$ python -q
>>> import numpy as np
>>> from numpy import linalg as LA
>>> np.set_printoptions(suppress=True, linewidth=140)
>>> m1 = np.load("a.npy")
>>> m1
array([[-9,  5,  0],
       [ 5, -9,  5],
       [ 0,  5, -9]])
>>> round(LA.eigvalsh(m1).min(), 2)
np.float64(-16.07)
>>> [round(float(LA.det(m1[:i, :i])), 2) + 0 for i in range(1, 4)]
[-9.0, 56.0, -279.0]
>>> w, V = LA.eigh(m1)
>>> w.round(2)
array([-16.07,  -9.  ,  -1.93])
>>> np.round(LA.eigvalsh(m1 @ m1), 2)
array([  3.72,  81.  , 258.28])
>>> np.round(V.T @ m1 @ V, 2) + 0
array([[-16.07,   0.  ,   0.  ],
       [  0.  ,  -9.  ,   0.  ],
       [  0.  ,   0.  ,  -1.93]])
>>> print(np.round(LA.eigvalsh(m1 + 2 * np.eye(3)), 2))
[-14.07  -7.     0.07]
>>> (w > 1e-8).sum(), (w < -1e-8).sum()
(np.int64(0), np.int64(3))
>>> def softmax(z):
...     e = np.exp(z - z.max(axis=-1, keepdims=True))
...     return e / e.sum(axis=-1, keepdims=True)
... 
>>> np.round(softmax(m1[1] + 4), 2) + 0
array([0.5, 0. , 0.5])
>>> print(softmax(m1).sum(axis=1))
[1. 1. 1.]
>>> np.round(softmax(m1[1]), 2) + 0
array([0.5, 0. , 0.5])
>>> att = m1 @ m1.T / np.sqrt(3)
>>> softmax(att).round(6).argmax(axis=1)
array([0, 1, 2])
>>> u, r1 = m1[1], m1[0]
>>> u @ r1
np.int64(-90)
>>> pr = (u @ r1) / (u @ u) * u
>>> np.round(LA.norm(u + r1) ** 2 + LA.norm(u - r1) ** 2, 2)
np.float64(474.0)
>>> np.outer(u, r1)
array([[-45,  25,   0],
       [ 81, -45,   0],
       [-45,  25,   0]])
>>> print(LA.matrix_rank(np.outer(u, r1)))
1
>>> F = np.loadtxt("layer2.csv", delimiter=",")
>>> F.round(2)
array([[0.29, 0.45, 0.04],
       [0.45, 0.71, 0.06],
       [0.04, 0.06, 0.01]])
>>> r = LA.matrix_rank(F)
>>> r
np.int64(1)
>>> N = LA.svd(F)[2][r:].T
>>> np.allclose(F @ N, 0)
True
>>> [int(LA.matrix_rank(F[:, :j + 1])) for j in range(3)]
[1, 1, 1]
>>> np.round(N @ N.T, 2)
array([[ 0.71, -0.45, -0.04],
       [-0.45,  0.29, -0.06],
       [-0.04, -0.06,  0.99]])
>>> LA.matrix_rank(F.T @ F), LA.matrix_rank(F @ F.T)
(np.int64(1), np.int64(1))
>>> [int(LA.matrix_rank(F[:i])) for i in range(1, len(F) + 1)]
[1, 1, 1]
>>> round(float(LA.norm(F, 2) / LA.norm(F)), 2)
1.0
>>> LA.matrix_rank(F, rtol=0.1)
np.int64(1)
>>> print(LA.cond(F) > 100)
True
>>> np.argsort(-LA.norm(F, axis=0).round(6), kind="stable")[:3]
array([1, 0, 2])
>>> mat = np.array([[1, 0, 1], [0, 0, 1], [1, 0, 0]])
>>> mat
array([[1, 0, 1],
       [0, 0, 1],
       [1, 0, 0]])
>>> # rows and columns are dependent
>>> Uu, sigma, vt = LA.svd(mat)
>>> sigma.round(2)
array([1.73, 1.  , 0.  ])
>>> np.argmax(sigma[:-1] / (sigma[1:] + 1e-6)) + 1
np.int64(2)
>>> M2 = Uu[:, :2] @ np.diag(sigma[:2]) @ vt[:2]
>>> LA.matrix_rank(M2)
np.int64(2)
>>> round(np.abs(mat - M2).max(), 2)
np.float64(0.0)
>>> np.round(softmax(F[0] + 4), 2)
array([0.34, 0.4 , 0.26])
>>> att = F @ F.T / np.sqrt(3)
>>> np.round(softmax(att)[0] @ F, 2)
array([0.28, 0.43, 0.04])
>>> np.round(softmax(att), 2)
array([[0.34, 0.37, 0.29],
       [0.34, 0.39, 0.27],
       [0.33, 0.34, 0.33]])
>>> np.round(softmax(att + np.triu(np.full(att.shape, -np.inf), 1)), 2)
array([[1.  , 0.  , 0.  ],
       [0.46, 0.54, 0.  ],
       [0.33, 0.34, 0.33]])
>>> theta = np.radians(36)
>>> r_ = np.eye(3)
>>> r_[2, 2] = r_[0, 0] = np.cos(theta)
>>> r_[2, 0], r_[0, 2] = -np.sin(theta), np.sin(theta)
>>> r_.round(2)
array([[ 0.81,  0.  ,  0.59],
       [ 0.  ,  1.  ,  0.  ],
       [-0.59,  0.  ,  0.81]])
>>> M2 = mat @ r_.T
>>> print(round(LA.det(r_), 2), round(float(np.trace(r_)), 2))
1.0 2.62
>>> np.allclose(mat @ mat.T, M2 @ M2.T)
True
>>> M2.round(2)
array([[ 1.4 ,  0.  ,  0.22],
       [ 0.59,  0.  ,  0.81],
       [ 0.81,  0.  , -0.59]])
>>> np.allclose(LA.norm(mat, axis=1), LA.norm(M2, axis=1))
True
>>> rng = np.random.default_rng(84285)
>>> lab = rng.permutation(3)
>>> print(lab)
[1 0 2]
>>> M2 = mat[lab][:, lab]
>>> np.round(np.sort(np.abs(LA.eigvals(M2))), 2)
array([0.  , 0.62, 1.62])
>>> np.diag(M2)
array([0, 1, 0])
>>> J = np.array([[0, 0, 0], [8, -12, 16], [4, -6, 8]])
>>> print(J)
[[  0   0   0]
 [  8 -12  16]
 [  4  -6   8]]
>>> np.round(np.trace(LA.pinv(F) @ F), 2)
np.float64(1.0)
>>> Uu, sigma, vt = LA.svd(J)
>>> np.argmax(sigma[:-1] / (sigma[1:] + 1e-6)) + 1
np.int64(1)
>>> M2 = Uu[:, :1] @ np.diag(sigma[:1]) @ vt[:1]
>>> print(np.round(LA.norm(J - M2, 2), 2), round(sigma[1], 2))
0.0 0.0
>>> print(LA.matrix_rank(M2))
1
>>> round(LA.det(2 * J), 2), round(LA.det(J), 2)
(np.float64(0.0), np.float64(0.0))
>>> W = np.array([[-1, 1, 3, -3, 1, 0], [3, 3, 3, -1, 1, -2], [2, -3, 3, -3, 2, 1]])
>>> beta = np.array([3, 1, 0, 2, 3, 2])
>>> act = np.maximum(J @ W + beta, 0)
>>> LA.matrix_rank(act)
np.int64(3)
>>> (act > 0).astype(int)
array([[1, 1, 0, 1, 1, 1],
       [0, 0, 1, 0, 1, 1],
       [0, 0, 1, 0, 1, 1]])
>>> W2 = np.array([[5, -5, -1],
...     [3, -5, 2],
...     [3, -3, -2],
...     [2, 0, -2],
...     [-2, -1, -5],
...     [4, 5, 5]])
>>> W @ W2
array([[ -1, -10,  -2],
       [ 21, -50, -16],
       [  4,  -1, -13]])
>>> E = np.array([[-0.5, 0.7, 0.4, 1.2],
...     [0.3, 0.7, -0.4, -0.5],
...     [1.0, -1.1, -0.1, 0.3]])
>>> M2 = np.array([[1, 2, 2], [0, 2, 2], [2, 2, 1], [0, 2, 0]])
>>> print(LA.matrix_rank(np.vstack([E, M2.T])))
4
>>> np.round(np.einsum("ik,kj->ij", E, M2), 2)
array([[ 0.3,  3.6,  0.8],
       [-0.5,  0.2,  1.6],
       [ 0.8,  0.2, -0.3]])
>>> X = np.load("data.npy")
>>> X
array([[0, 1, 1, 1],
       [1, 0, 1, 0],
       [1, 1, 0, 1],
       [1, 0, 1, 0]])
>>> t3 = np.stack([X, 5 * X, X[::-1]])
>>> LA.matrix_rank(t3)
array([3, 3, 3])
>>> np.round(LA.norm(t3, axis=(1, 2)), 2)
array([ 3.16, 15.81,  3.16])
